% python3 -q
>>> import numpy as np
>>> np.set_printoptions(precision=2, suppress=True, linewidth=140)
>>> sv = 5 * 0.5 ** np.arange(9)
>>> Q, _ = np.linalg.qr(np.array([[-0.9, -0.1, -0.5, -1.6, 0.3, 0.3, 0.9, 0.5, 0.2],
...     [1.7, 0.5, 1.0, 1.6, -0.2, 0.4, 2.2, -0.5, 1.2],
...     [-0.1, 0.7, 0.3, 0.3, -0.4, -3.0, -1.2, 0.2, 0.4],
...     [0.5, 1.5, 0.3, 0.3, 1.8, 0.1, -1.5, 0.0, 0.2],
...     [-0.3, -0.4, 0.0, 0.1, -1.3, -0.4, 1.1, -0.9, 0.4],
...     [-0.4, -1.3, -0.2, -0.1, -0.4, 1.4, -0.3, -1.5, 0.1],
...     [1.5, 0.2, -0.5, 1.1, 0.1, 0.8, 0.1, 0.0, -0.3],
...     [1.2, 0.2, -1.7, 0.6, 1.3, -0.2, 0.6, -1.7, 0.1],
...     [1.4, -1.3, -1.4, 0.0, 0.0, -0.8, 1.8, 0.0, 2.5]]))
>>> rng = np.random.default_rng(872)
>>> J = rng.normal(size=(38, 9)) * sv @ Q
>>> J.round(2) + 0
array([[-1.93, -0.11, -2.42, -4.42, -1.41,  2.43,  1.41, -3.03,  1.82],
       [-0.14, -0.79, -0.44, -3.98, -1.2 ,  1.46,  2.11, -2.86,  2.61],
       [-0.06, -0.12, -0.32, -3.61, -0.11,  2.47,  1.99, -1.75,  1.3 ],
       [ 0.24, -0.26,  0.48,  2.1 , -0.59, -1.94, -0.85,  0.19, -0.2 ],
       [ 0.  ,  0.54,  0.22, -0.08,  0.12,  0.78,  0.42,  0.42, -0.42],
       [ 0.93, -0.14,  1.13,  3.9 ,  0.72, -2.76, -1.82,  2.32, -1.46],
       [-1.24, -0.08, -1.29,  0.67, -0.51, -0.58, -1.12, -0.26, -0.77],
       [-0.3 ,  0.79, -0.33, -0.56,  1.04,  1.46,  0.1 ,  1.03, -0.66],
       [ 0.2 , -0.04,  0.05, -2.32, -0.22,  1.75,  1.46, -1.16,  0.8 ],
       [-0.07, -0.18,  0.1 ,  0.73, -0.53, -1.04, -0.33, -0.03,  0.28],
       [ 2.09, -0.71,  2.56,  4.59, -0.02, -3.78, -1.37,  1.39, -0.66],
       [ 1.76, -0.23,  1.79,  0.4 ,  1.45,  0.09,  0.62,  1.  , -0.45],
       [-0.1 , -0.49, -0.01,  1.32, -0.85, -1.85, -0.83, -0.18,  0.26],
       [-0.26,  0.37, -0.23, -0.14,  0.32,  0.12, -0.24,  0.55,  0.51],
       [-1.67,  0.14, -2.06,  1.49,  0.57, -1.27, -2.63,  1.21, -1.03],
       [-1.18,  0.68, -1.35,  5.62,  2.96, -2.45, -4.78,  4.46, -4.72],
       [ 1.76, -0.21,  2.17,  0.24,  0.1 , -0.16,  1.3 , -0.38,  0.39],
       [ 0.79,  0.24,  1.21,  2.05, -0.03, -1.35, -0.38,  1.25, -0.27],
       [-1.11,  0.54, -1.02, -0.13,  0.08,  0.44, -0.55,  0.63, -0.39],
       [-1.52,  1.05, -1.41,  5.48,  1.64, -2.48, -4.28,  3.84, -3.87],
       [ 2.04, -1.19,  2.23,  4.53,  0.34, -3.53, -1.54,  0.87, -2.16],
       [ 3.74, -0.6 ,  4.18,  1.16,  0.81, -0.64,  1.74,  0.73,  0.2 ],
       [ 2.51, -0.26,  2.58,  1.97,  1.92, -0.26,  0.14,  1.75, -2.04],
       [-0.43,  0.8 , -0.16,  0.83, -0.11,  0.17, -0.37,  0.87, -0.46],
       [-1.37,  0.07, -1.72, -4.37, -1.14,  2.59,  1.65, -2.72,  2.07],
       [ 2.99, -0.04,  3.54,  3.76,  1.12, -1.75,  0.  ,  2.02, -1.58],
       [-0.23,  0.48,  0.01,  4.8 ,  0.96, -2.71, -2.97,  2.66, -2.5 ],
       [ 1.53, -0.54,  1.51, -4.02, -0.72,  2.21,  3.55, -2.55,  2.67],
       [-1.62,  0.82, -1.57, -3.23, -1.03,  2.24,  1.35, -1.62,  1.83],
       [-0.99,  0.51, -0.75,  0.45, -1.  , -0.37, -0.36,  0.08,  0.42],
       [ 3.06,  0.39,  3.63,  5.15,  2.02, -1.55, -0.71,  3.02, -3.47],
       [-1.28,  0.89, -1.47, -1.63,  1.08,  2.49,  0.13, -0.01, -1.1 ],
       [-1.8 ,  0.4 , -2.1 , -0.85,  0.13,  0.61, -0.96,  0.08, -0.02],
       [-2.04,  0.09, -2.33,  1.95,  0.63, -1.33, -2.84,  0.91, -2.  ],
       [-0.97, -0.04, -1.23, -0.55,  0.02,  0.28, -0.56, -0.04, -0.26],
       [-1.05,  0.98, -1.11,  5.21,  2.91, -1.52, -4.06,  4.24, -5.26],
       [-1.22,  0.18, -0.99, -0.43, -1.43, -0.75, -0.22, -0.28,  1.6 ],
       [ 1.01,  0.54,  1.38,  1.03,  0.12,  0.2 ,  0.44,  0.63, -0.39]])
>>> Ac = (J - J.mean(axis=0)) / J.std(axis=0)
>>> Ac.std(axis=0)
array([1., 1., 1., 1., 1., 1., 1., 1., 1.])
>>> coef = np.linalg.lstsq(np.delete(Ac, 1, axis=1), Ac[:, 1])[0]
>>> np.abs(coef).argmax()
np.int64(2)
>>> round(float(1 - np.var(Ac[:, 1] - np.delete(Ac, 1, axis=1) @ coef)), 2)
1.0
